In [1]: import numpy as np

In [2]: np.set_printoptions(precision=3, suppress=True, linewidth=140)

In [3]: feats = np.load("a.npy")

In [4]: print(feats)
[[13.  6.  0. -9.]
 [ 6.  8.  0. -6.]
 [ 0.  0.  4.  0.]
 [-9. -6.  0. 13.]]

In [5]: rng = np.random.default_rng(859580)

In [6]: other = feats + rng.integers(-2, 3, (4, 1)) @ rng.integers(-2, 3, (1, 4))

In [7]: print(other)
[[13.  7. -1. -7.]
 [ 6.  7.  1. -8.]
 [ 0.  2.  2.  4.]
 [-9. -5. -1. 15.]]

In [8]: print(np.round(np.linalg.svd(other - feats, compute_uv=False), 3) + 0)
[6.481 0.    0.    0.   ]

In [9]: print(other - feats)
[[ 0.  1. -1.  2.]
 [ 0. -1.  1. -2.]
 [ 0.  2. -2.  4.]
 [ 0.  1. -1.  2.]]

In [10]: print(np.linalg.matrix_rank(other - feats, tol=1e-8))
1

In [11]: other = feats[0, 0] * feats[1:] - np.outer(feats[1:, 0], feats[0])

In [12]: print(other)
[[  0.  68.   0. -24.]
 [  0.   0.  52.   0.]
 [  0. -24.   0.  88.]]

In [13]: print(np.flatnonzero(~other.round(6).any(axis=1)))
[]

In [14]: print(feats[:, 0] / feats[0, 0])
[ 1.     0.462  0.    -0.692]

In [15]: Q = feats.astype(float).copy()

In [16]: for j in range(4):
    ...:     Q[:, j] -= Q[:, :j] @ (Q[:, :j].T @ Q[:, j])
    ...:     Q[:, j] /= np.linalg.norm(Q[:, j])
    ...: 

In [17]: print(np.round(Q.T @ Q, 3) + 0)
[[1. 0. 0. 0.]
 [0. 1. 0. 0.]
 [0. 0. 1. 0.]
 [0. 0. 0. 1.]]

In [18]: print(np.round(Q.T @ feats, 3) + 0)
[[ 16.912  10.644   0.    -15.965]
 [  0.      4.766   0.     -2.113]
 [  0.      0.      4.      0.   ]
 [  0.      0.      0.      5.161]]

In [19]: f = np.array([1, 1])

In [20]: print(np.convolve(feats[3], f))
[ -9. -15.  -6.  13.  13.]

In [21]: print(np.array([np.convolve(row, f, "same") for row in feats]))
[[ 13.  19.   6.  -9.]
 [  6.  14.   8.  -6.]
 [  0.   0.   4.   4.]
 [ -9. -15.  -6.  13.]]

In [22]: evals, evecs = np.linalg.eigh(feats)

In [23]: print(np.abs(evecs[:, -1]))
[0.64  0.426 0.    0.64 ]

In [24]: print(np.round(evecs @ np.diag(evals) @ evecs.T, 3) + 0)
[[13.  6.  0. -9.]
 [ 6.  8.  0. -6.]
 [ 0.  0.  4.  0.]
 [-9. -6.  0. 13.]]

In [25]: print(np.linalg.eigvalsh(feats @ feats))
[ 16.  16.  16. 676.]

In [26]: print(np.unique(evals.round(6) + 0, return_counts=True)[1])
[3 1]

In [27]: print(np.round(evecs.T @ evecs, 3) + 0)
[[1. 0. 0. 0.]
 [0. 1. 0. 0.]
 [0. 0. 1. 0.]
 [0. 0. 0. 1.]]

In [28]: print(np.round(evecs.T @ feats @ evecs, 3) + 0)
[[ 4.  0.  0.  0.]
 [ 0.  4.  0.  0.]
 [ 0.  0.  4.  0.]
 [ 0.  0.  0. 26.]]

In [29]: print((evals > 1e-8).sum(), (evals < -1e-8).sum())
4 0

In [30]: print(evals)
[ 4.  4.  4. 26.]

In [31]: A = np.load("test8.npy")

In [32]: print(A)
[[ 2  2  2  2  2  2  2  2]
 [ 2  4  4  4  4  4  4  4]
 [ 2  4  6  6  6  6  6  6]
 [ 2  4  6  8  8  8  8  8]
 [ 2  4  6  8 10 10 10 10]
 [ 2  4  6  8 10 12 12 12]
 [ 2  4  6  8 10 12 14 14]
 [ 2  4  6  8 10 12 14 16]]

In [33]: Q, Rm = np.linalg.qr(A)

In [34]: print(Q @ Rm)
[[ 2.  2.  2.  2.  2.  2.  2.  2.]
 [ 2.  4.  4.  4.  4.  4.  4.  4.]
 [ 2.  4.  6.  6.  6.  6.  6.  6.]
 [ 2.  4.  6.  8.  8.  8.  8.  8.]
 [ 2.  4.  6.  8. 10. 10. 10. 10.]
 [ 2.  4.  6.  8. 10. 12. 12. 12.]
 [ 2.  4.  6.  8. 10. 12. 14. 14.]
 [ 2.  4.  6.  8. 10. 12. 14. 16.]]

In [35]: print(round(float(abs(Rm[0, 0])), 3), round(float(np.linalg.norm(A[:, 0])), 3))
5.657 5.657

In [36]: print(np.allclose(Rm.T @ Rm, A.T @ A))
True

In [37]: other = np.linalg.inv(A)

In [38]: print(other)
[[ 1.  -0.5  0.   0.   0.   0.   0.   0. ]
 [-0.5  1.  -0.5  0.   0.   0.   0.   0. ]
 [ 0.  -0.5  1.  -0.5  0.   0.   0.   0. ]
 [ 0.   0.  -0.5  1.  -0.5  0.   0.   0. ]
 [ 0.   0.   0.  -0.5  1.  -0.5  0.   0. ]
 [ 0.   0.   0.   0.  -0.5  1.  -0.5  0. ]
 [ 0.   0.   0.   0.   0.  -0.5  1.  -0.5]
 [ 0.   0.   0.   0.   0.   0.  -0.5  0.5]]

In [39]: print(np.linalg.det(A) * other)
[[ 256. -128.    0.    0.    0.    0.    0.    0.]
 [-128.  256. -128.    0.    0.    0.    0.    0.]
 [   0. -128.  256. -128.    0.    0.    0.    0.]
 [   0.    0. -128.  256. -128.    0.    0.    0.]
 [   0.    0.    0. -128.  256. -128.    0.    0.]
 [   0.    0.    0.    0. -128.  256. -128.    0.]
 [   0.    0.    0.    0.    0. -128.  256. -128.]
 [   0.    0.    0.    0.    0.    0. -128.  128.]]

In [40]: print((np.abs(other) > 1e-9).astype(int))
[[1 1 0 0 0 0 0 0]
 [1 1 1 0 0 0 0 0]
 [0 1 1 1 0 0 0 0]
 [0 0 1 1 1 0 0 0]
 [0 0 0 1 1 1 0 0]
 [0 0 0 0 1 1 1 0]
 [0 0 0 0 0 1 1 1]
 [0 0 0 0 0 0 1 1]]
